$ ipython --no-banner

In [1]: import numpy as np

In [2]: np.set_printoptions(precision=1, suppress=True, linewidth=160)

In [3]: def rnd(a):
   ...:     return np.round(a, 1) + 0
   ...: 

In [4]: M = np.load("run6.npy")

In [5]: rnd(M)
Out[5]: 
array([[-0.7,  0.7, -0.2],
       [-0.7, -0.7, -0.2],
       [-0.3,  0. ,  1. ]])

In [6]: # columns are unit length and at right angles

In [7]: Y = np.linalg.inv(M)

In [8]: rnd(np.linalg.cond(M))
Out[8]: np.float64(1.0)

In [9]: (np.abs(Y) > 1e-9).astype(int)
Out[9]: 
array([[1, 1, 1],
       [1, 1, 1],
       [1, 1, 1]])

In [10]: vec = np.array([-1, 1, 1])

In [11]: rnd(M.T @ (M @ vec))
Out[11]: array([-1.,  1.,  1.])

In [12]: rnd(np.linalg.det(M))
Out[12]: np.float64(1.0)

In [13]: rnd(np.sort(np.abs(np.degrees(np.angle(np.linalg.eigvals(M))))))
Out[13]: array([  0. , 133.9, 133.9])

In [14]: rnd(np.linalg.norm(vec)), rnd(np.linalg.norm(M @ vec))
Out[14]: (np.float64(1.7), np.float64(1.7))

In [15]: f = np.array([5, 0, 0])

In [16]: Y = M + np.outer(f, np.eye(3)[1])

In [17]: rnd(np.linalg.det(Y) / np.linalg.det(M)), rnd(1 + np.linalg.solve(M, f)[1])
Out[17]: (np.float64(4.6), np.float64(4.6))

In [18]: rnd(M[:, 2] @ M[:, 0])
Out[18]: np.float64(0.0)

In [19]: rnd(np.linalg.norm(M, axis=0))
Out[19]: array([1., 1., 1.])

In [20]: rnd(np.linalg.pinv(M))
Out[20]: 
array([[-0.7, -0.7, -0.3],
       [ 0.7, -0.7,  0. ],
       [-0.2, -0.2,  1. ]])

In [21]: q, r_ = np.linalg.qr(M)

In [22]: rnd(q)
Out[22]: 
array([[-0.7,  0.7, -0.2],
       [-0.7, -0.7, -0.2],
       [-0.3,  0. ,  1. ]])

In [23]: np.allclose(r_.T @ r_, M.T @ M)
Out[23]: True

In [24]: q.shape, r_.shape
Out[24]: ((3, 3), (3, 3))

In [25]: rnd(np.abs(np.diag(r_)))
Out[25]: array([1., 1., 1.])

In [26]: np.trace(q @ q.T)
Out[26]: np.float64(3.0)

In [27]: rnd(r_)
Out[27]: 
array([[1., 0., 0.],
       [0., 1., 0.],
       [0., 0., 1.]])

In [28]: X = np.load("layer10.npy")

In [29]: X
Out[29]: 
array([[ 1.,  0.,  0.,  0.],
       [ 0.,  0., -1., -1.],
       [ 0.,  1., -2., -2.],
       [ 0.,  0.,  1., -2.]])

In [30]: (X - X.T) / 2
Out[30]: 
array([[ 0. ,  0. ,  0. ,  0. ],
       [ 0. ,  0. , -1. , -0.5],
       [ 0. ,  1. ,  0. , -1.5],
       [ 0. ,  0.5,  1.5,  0. ]])

In [31]: np.trace(X)
Out[31]: np.float64(-3.0)

In [32]: rnd(np.linalg.matrix_power(X, 2))
Out[32]: 
array([[ 1.,  0.,  0.,  0.],
       [ 0., -1.,  1.,  4.],
       [ 0., -2.,  1.,  7.],
       [ 0.,  1., -4.,  2.]])

In [33]: rnd(np.abs(np.linalg.eigvals(X)).max())
Out[33]: np.float64(2.2)

In [34]: Y = X[0, 0] * X[1:] - np.outer(X[1:, 0], X[0])

In [35]: Y
Out[35]: 
array([[ 0.,  0., -1., -1.],
       [ 0.,  1., -2., -2.],
       [ 0.,  0.,  1., -2.]])

In [36]: X[:, 0] / X[0, 0]
Out[36]: array([1., 0., 0., 0.])

In [37]: np.flatnonzero(~Y.round(6).any(axis=1))
Out[37]: array([], dtype=int64)

In [38]: q, r_ = np.linalg.qr(X)

In [39]: rnd(r_)
Out[39]: 
array([[ 1. ,  0. ,  0. ,  0. ],
       [ 0. , -1. ,  2. ,  2. ],
       [ 0. ,  0. , -1.4,  0.7],
       [ 0. ,  0. ,  0. , -2.1]])

In [40]: rnd(np.trace(q @ q.T))
Out[40]: np.float64(4.0)

In [41]: np.allclose(r_.T @ r_, X.T @ X)
Out[41]: True

In [42]: q.shape, r_.shape
Out[42]: ((4, 4), (4, 4))
